% ipython --no-banner

In [1]: import numpy as np

In [2]: np.set_printoptions(precision=2, suppress=True, linewidth=100, sign=" ")

In [3]: rnd = lambda a: np.round(a, 2) + 0

In [4]: E = np.loadtxt("data.csv", delimiter=",")

In [5]: E
Out[5]: 
array([[-3.17,  2.43,  0.48, -0.75,  2.88],
       [ 1.38,  2.58, -1.51,  0.95, -3.64],
       [-2.98, -1.65,  2.94, -1.87,  1.1 ],
       [-2.64,  3.11,  1.01,  2.6 ,  0.76],
       [ 4.28,  0.46, -0.3 , -2.03, -1.52],
       [ 1.3 , -1.73, -2.75,  1.65, -3.17],
       [-0.27, -1.07,  4.01, -0.99,  2.59],
       [-0.44, -3.45,  0.5 ,  1.83, -3.05],
       [ 3.68, -1.23,  0.32, -0.59,  3.08],
       [ 1.75,  0.08,  3.38, -2.01, -2.55],
       [ 0.16, -2.73,  4.03,  0.01,  1.14],
       [ 1.  ,  0.93, -3.62,  2.81,  1.46],
       [-1.11,  0.3 ,  4.74, -0.11, -1.11],
       [ 2.72,  3.47, -0.42,  2.24, -0.6 ],
       [-1.47,  1.07,  2.11,  2.62,  3.22],
       [ 4.48,  0.68,  2.01, -0.53, -0.33],
       [-3.3 , -0.28,  2.29, -2.53,  1.54],
       [-3.44,  1.67, -2.29,  1.49, -1.71],
       [-4.41, -0.34,  1.74, -1.25, -0.94],
       [-2.59, -3.07,  1.6 , -2.13, -1.33],
       [ 3.04, -0.28,  3.66,  0.95,  1.17],
       [-2.76,  2.22, -2.87, -0.29, -2.03],
       [-2.19, -2.45,  1.46,  1.31,  3.22],
       [ 3.85, -0.16, -1.47,  1.02,  2.64],
       [-2.26,  2.73,  2.6 , -2.38,  0.04],
       [-1.76,  0.76, -3.72, -2.42, -1.27],
       [-0.97,  1.51,  4.41, -1.54,  0.06],
       [-3.8 ,  2.98,  0.94, -0.82, -0.33]])

In [6]: P = E @ np.linalg.solve(E.T @ E, E.T)

In [7]: np.allclose(P @ P, P)
Out[7]: True

In [8]: rnd(np.diag(P))
Out[8]: 
array([ 0.18,  0.19,  0.12,  0.24,  0.2 ,  0.18,  0.12,  0.32,  0.18,  0.21,  0.15,  0.16,  0.19,
        0.22,  0.23,  0.16,  0.14,  0.15,  0.12,  0.18,  0.16,  0.14,  0.2 ,  0.16,  0.18,  0.23,
        0.15,  0.15])

In [9]: rnd(P @ E[:, 2])
Out[9]: 
array([ 0.48, -1.51,  2.94,  1.01, -0.3 , -2.75,  4.01,  0.5 ,  0.32,  3.38,  4.03, -3.62,  4.74,
       -0.42,  2.11,  2.01,  2.29, -2.29,  1.74,  1.6 ,  3.66, -2.87,  1.46, -1.47,  2.6 , -3.72,
        4.41,  0.94])

In [10]: rnd(np.trace(P))
Out[10]: np.float64(5.0)

In [11]: rnd(np.linalg.eigvalsh(P))
Out[11]: 
array([ 0.,  0.,  0.,  0.,  0.,  0.,  0.,  0.,  0.,  0.,  0.,  0.,  0.,  0.,  0.,  0.,  0.,  0.,
        0.,  0.,  0.,  0.,  0.,  1.,  1.,  1.,  1.,  1.])

In [12]: cov = np.cov(E, rowvar=False)

In [13]: rnd(np.polyfit(E[:, 0], E[:, 1], 1))
Out[13]: array([-0.07,  0.28])

In [14]: cov.shape
Out[14]: (5, 5)

In [15]: rnd(E.std(axis=0))
Out[15]: array([ 2.68,  1.93,  2.45,  1.69,  2.03])

In [16]: np.argwhere(np.triu(np.abs(np.corrcoef(E.T)) > 0.8, 1))
Out[16]: array([], shape=(0, 2), dtype=int64)

In [17]: W2 = E[[15, 12]].astype(float)

In [18]: for _ in range(3):
    ...:     z = np.linalg.norm(E[:, None] - W2, axis=-1).argmin(axis=1)
    ...:     W2 = np.array([E[z == j].mean(axis=0) for j in range(2)])
    ...: 

In [19]: z
Out[19]: 
array([ 1,  0,  1,  1,  0,  0,  1,  1,  0,  1,  1,  0,  1,  0,  1,  0,  1,  1,  1,  1,  0,  1,  1,
        0,  1,  0,  1,  1])

In [20]: rnd(W2[1] - W2[0])
Out[20]: array([-4.39, -0.38,  2.62, -0.78,  0.41])

In [21]: np.abs(W2[1] - W2[0]).argmax()
Out[21]: np.int64(0)

In [22]: J = np.load("out9.npy")

In [23]: J
Out[23]: 
array([[ 2.6 ,  3.59, -2.9 , -0.29, -1.97, -2.67,  1.75],
       [-6.25, -2.65,  1.87,  3.75, -3.99,  1.19, -0.98],
       [ 2.86, -3.28, -4.36, -0.35, -0.05,  3.02, -1.24]])

In [24]: r0, g = J[1], J[0]

In [25]: rnd(r0 @ g)
Out[25]: np.float64(-29.31)

In [26]: rnd(r0 @ r0)
Out[26]: np.float64(81.94)

In [27]: p = (r0 @ g) / (r0 @ r0) * r0

In [28]: rnd(g - p)
Out[28]: array([ 0.36,  2.64, -2.23,  1.05, -3.4 , -2.24,  1.4 ])

In [29]: x0 = np.array([2, 0, 0, 0, -1, 2, 0])

In [30]: a = np.maximum(J @ x0, 0)

In [31]: np.flatnonzero(a > 1e-9)
Out[31]: array([ 0,  2])

In [32]: rnd(np.maximum(J @ x0, 0) - np.maximum(-J @ x0, 0))
Out[32]: array([ 1.83, -6.13, 11.81])

In [33]: other = np.array([[1, 1], [1, -1]])

In [34]: rng = np.random.default_rng(456153)

In [35]: F = np.kron(other, np.kron(other, other))[rng.permutation(8)][:3]

In [36]: F
Out[36]: 
array([[ 1, -1, -1,  1,  1, -1, -1,  1],
       [ 1, -1,  1, -1,  1, -1,  1, -1],
       [ 1,  1,  1,  1, -1, -1, -1, -1]])

In [37]: w1 = np.array([[1, 2, 1, 1, 0, 1],
    ...:     [1, 2, 0, 3, 3, 2],
    ...:     [1, 3, 2, 3, 0, 1],
    ...:     [1, 2, 1, 1, 3, 0],
    ...:     [2, 3, 2, 2, 1, 0],
    ...:     [2, 3, 1, 3, 3, 0],
    ...:     [2, 3, 2, 1, 0, 0],
    ...:     [1, 3, 3, 3, 0, 1]])

In [38]: coef = np.array([0, 2, 1, 0, 0, 1])

In [39]: H = np.maximum(F @ w1 + coef, 0)

In [40]: rnd((H > 0).mean(axis=0))
Out[40]: array([ 0.33,  0.67,  0.67,  0.  ,  0.33,  0.33])

In [41]: W2 = np.array([[-8, 7], [8, -5], [7, -8], [1, 4], [4, -4], [1, -1]])

In [42]: (H @ W2).round(6).argmax(axis=1)
Out[42]: array([ 0,  0,  0])

In [43]: W0 = np.array([[-5, 6, 7, 2, -4, 2, -2],
    ...:     [2, 1, -7, 1, -2, 4, -8],
    ...:     [-8, -8, -6, -9, 2, -1, -9],
    ...:     [3, -6, 4, -2, 3, -4, 0],
    ...:     [-1, 5, 7, -3, 5, -5, -5],
    ...:     [-4, -6, -4, -8, -1, -2, 9],
    ...:     [7, 3, 9, 5, 5, -3, -6]])

In [44]: r0 = np.array([-3, 0, -3, 0, -3, -2, 1])

In [45]: other = W0 + np.outer(r0, np.eye(7)[2])

In [46]: np.linalg.matrix_rank(other - W0)
Out[46]: np.int64(1)

In [47]: T = np.stack([W0, 3 * W0, W0[::-1]])

In [48]: T.shape
Out[48]: (3, 7, 7)

In [49]: np.linalg.matrix_rank(T)
Out[49]: array([ 7,  7,  7])

In [50]: (T @ W0.T).shape
Out[50]: (3, 7, 7)

In [51]: np.linalg.matrix_rank(T.reshape(3, -1))
Out[51]: np.int64(2)

In [52]: X = np.array([[-2, -3, -2, -3], [2, 1, 2, 1], [-2, -3, -2, -3], [2, 1, 2, 1]])

In [53]: other = np.array([[9, -4, -1], [-1, -7, -8]])

In [54]: W2 = np.kron(other, X)

In [55]: W2
Out[55]: 
array([[-18, -27, -18, -27,   8,  12,   8,  12,   2,   3,   2,   3],
       [ 18,   9,  18,   9,  -8,  -4,  -8,  -4,  -2,  -1,  -2,  -1],
       [-18, -27, -18, -27,   8,  12,   8,  12,   2,   3,   2,   3],
       [ 18,   9,  18,   9,  -8,  -4,  -8,  -4,  -2,  -1,  -2,  -1],
       [  2,   3,   2,   3,  14,  21,  14,  21,  16,  24,  16,  24],
       [ -2,  -1,  -2,  -1, -14,  -7, -14,  -7, -16,  -8, -16,  -8],
       [  2,   3,   2,   3,  14,  21,  14,  21,  16,  24,  16,  24],
       [ -2,  -1,  -2,  -1, -14,  -7, -14,  -7, -16,  -8, -16,  -8]])

In [56]: np.linalg.matrix_rank(W2)
Out[56]: np.int64(4)

In [57]: np.diff(X, axis=0)
Out[57]: 
array([[ 4,  4,  4,  4],
       [-4, -4, -4, -4],
       [ 4,  4,  4,  4]])

In [58]: X[:, 4]
Traceback (most recent call last):
  Cell In[58], line 1
    X[:, 4]
IndexError: index 4 is out of bounds for axis 1 with size 4


In [59]: X.sum(axis=0)
Out[59]: array([ 0, -4,  0, -4])

In [60]: X.shape
Out[60]: (4, 4)

In [61]: X.sum(axis=1)
Out[61]: array([-10,   6, -10,   6])

In [62]: X - X[0]
Out[62]: 
array([[ 0,  0,  0,  0],
       [ 4,  4,  4,  4],
       [ 0,  0,  0,  0],
       [ 4,  4,  4,  4]])

In [63]: np.zeros(4, 4)
Traceback (most recent call last):
  Cell In[63], line 1
    np.zeros(4, 4)
TypeError: Cannot interpret '4' as a data type


In [64]: np.abs(X).max()
Out[64]: np.int64(3)

In [65]: other = J / np.sqrt((J ** 2).mean(axis=1, keepdims=True))

In [66]: rnd(np.linalg.norm(other, axis=1))
Out[66]: array([ 2.65,  2.65,  2.65])

In [67]: np.linalg.matrix_rank(other) == np.linalg.matrix_rank(J)
Out[67]: np.True_

In [68]: rnd(other[2])
Out[68]: array([ 1.08, -1.24, -1.65, -0.13, -0.02,  1.14, -0.47])

In [69]: arr = np.load("dump.npy")

In [70]: arr
Out[70]: 
array([[  0,   0,   0],
       [  0,  36,   6],
       [  0,   6,   1]])

In [71]: np.allclose(arr @ arr.T, arr.T @ arr)
Out[71]: True

In [72]: rnd(np.linalg.det(arr))
Out[72]: np.float64(0.0)

In [73]: np.linalg.matrix_power(arr, 3)
Out[73]: 
array([[     0,      0,      0],
       [     0,  49284,   8214],
       [     0,   8214,   1369]])

In [74]: rnd(np.sort(np.abs(np.linalg.eigvals(arr))))
Out[74]: array([  0.,   0.,  37.])

In [75]: arr @ arr
Out[75]: 
array([[    0,     0,     0],
       [    0,  1332,   222],
       [    0,   222,    37]])

In [76]: (arr - arr.T) / 2
Out[76]: 
array([[ 0.,  0.,  0.],
       [ 0.,  0.,  0.],
       [ 0.,  0.,  0.]])

In [77]: np.trace(arr)
Out[77]: np.int64(37)

In [78]: np.linalg.determinant(arr)
Traceback (most recent call last):
  Cell In[78], line 1
    np.linalg.determinant(arr)
AttributeError: module 'numpy.linalg' has no attribute 'determinant'


In [79]: W2 = np.sign(np.array([[0, -1, 3, 1], [2, 1, 2, 2], [0, 0, 2, 1], [0, -3, -1, 2]]))

In [80]: other = (np.tril(W2, -1) + np.eye(4)) @ (np.triu(W2, 1) + np.eye(4))

In [81]: evals = np.array([-4, -3, -5, 4])

In [82]: feats = np.rint(other * evals @ np.linalg.inv(other)) + 0

In [83]: feats
Out[83]: 
array([[-12.,   8.,   9.,   9.],
       [-18.,  14.,  16.,  18.],
       [ -9.,   9.,   4.,   9.],
       [ 11., -11.,  -7., -14.]])

In [84]: rnd(np.linalg.det(feats))
Out[84]: np.float64(-240.0)

In [85]: np.allclose(feats, feats.T)
Out[85]: False

In [86]: np.allclose(feats @ feats.T, feats.T @ feats)
Out[86]: False

In [87]: feats @ feats
Out[87]: 
array([[ 18.,  -2.,  -7.,  -9.],
       [ 18.,  -2.,   0., -18.],
       [  9.,  -9.,  16.,  -9.],
       [-25.,  25.,  -7.,  34.]])

In [88]: np.trace(feats)
Out[88]: np.float64(-8.0)

In [89]: rnd(np.linalg.matrix_power(feats, 3))
Out[89]: 
array([[-216.,  152.,  165.,  189.],
       [-378.,  314.,  256.,  378.],
       [-189.,  189.,   64.,  189.],
       [ 287., -287.,  -91., -314.]])

In [90]: (feats + feats.T) / 2
Out[90]: 
array([[-12. ,  -5. ,   0. ,  10. ],
       [ -5. ,  14. ,  12.5,   3.5],
       [  0. ,  12.5,   4. ,   1. ],
       [ 10. ,   3.5,   1. , -14. ]])

In [91]: assert feats == feats.T
Traceback (most recent call last):
  Cell In[91], line 1
    assert feats == feats.T
ValueError: The truth value of an array with more than one element is ambiguous. Use a.any() or a.all()


In [92]: rnd(np.sort(np.abs(np.linalg.eigvals(feats))))
Out[92]: array([ 3.,  4.,  4.,  5.])

In [93]: other = np.array([[2, 3, 4], [2, 2, 3]])

In [94]: W2 = np.kron(other, feats)

In [95]: W2.shape
Out[95]: (8, 12)

In [96]: np.linalg.matrix_rank(W2)
Out[96]: np.int64(8)
